>>> import numpy as np
>>> np.set_printoptions(precision=2, suppress=True, linewidth=160)
>>> rnd = lambda a: np.round(a, 2) + 0
>>> F = np.loadtxt("data.csv", delimiter=",")
>>> F
array([[  6.01,  -0.07,  -2.13,   0.62],
       [ -3.4 ,  -0.46, -14.15,   6.66],
       [  1.54,   3.43,  -1.41,   1.12],
       [  6.09,  -4.77,  -7.41,  10.08]])
>>> def softmax(z):
...     e = np.exp(z - z.max(axis=-1, keepdims=True))
...     return e / e.sum(axis=-1, keepdims=True)
... 
>>> rnd(softmax(F[1]))
array([0., 0., 0., 1.])
>>> rnd(softmax(F[1] + -1))
array([0., 0., 0., 1.])
>>> rnd(softmax(F).sum(axis=1))
array([1., 1., 1., 1.])
>>> att = F @ F.T / np.sqrt(4)
>>> softmax(att)[1] @ F
array([ -3.4 ,  -0.46, -14.15,   6.66])
>>> rnd(softmax(att))
array([[0.  , 0.  , 0.  , 1.  ],
       [0.  , 1.  , 0.  , 0.  ],
       [0.02, 0.79, 0.16, 0.04],
       [0.  , 0.  , 0.  , 1.  ]])
>>> hat = np.triu(np.array([[2, 2, 0, 0], [3, 3, 3, 3], [0, 2, 0, 1], [3, 1, 1, 2]]), 1) + np.eye(4)
>>> B = hat @ F @ np.linalg.inv(hat)
>>> rnd(np.linalg.det(B))
np.float64(2499.54)
>>> np.linalg.matrix_rank(B)
np.int64(4)
>>> rnd(np.poly(B))
array([   1.  ,  -14.22,  119.01, -825.12, 2499.54])
>>> rnd(np.trace(B)), rnd(np.trace(F))
(np.float64(14.22), np.float64(14.22))
>>> q, Rm = np.linalg.qr(F)
>>> rnd(np.trace(q @ q.T))
np.float64(4.0)
>>> q.shape, Rm.shape
((4, 4), (4, 4))
>>> rnd(np.abs(np.diag(Rm)))
array([ 9.33,  5.37, 14.83,  3.36])
>>> np.allclose(Rm.T @ Rm, F.T @ F)
True
>>> data = np.loadtxt("m.csv", delimiter=",")
>>> data
array([[1.  , 0.2 , 0.04, 0.01, 0.  ],
       [0.2 , 1.  , 0.2 , 0.04, 0.01],
       [0.04, 0.2 , 1.  , 0.2 , 0.04],
       [0.01, 0.04, 0.2 , 1.  , 0.2 ],
       [0.  , 0.01, 0.04, 0.2 , 1.  ]])
>>> x = np.ones(5)
>>> for _ in range(5):
...     x = data @ x
...     x /= np.linalg.norm(x)
...     print(round(x @ data @ x, 2))
... 
1.39
1.39
1.4
1.4
1.4
>>> rnd(np.linalg.eigvalsh(data)[-1])
np.float64(1.4)
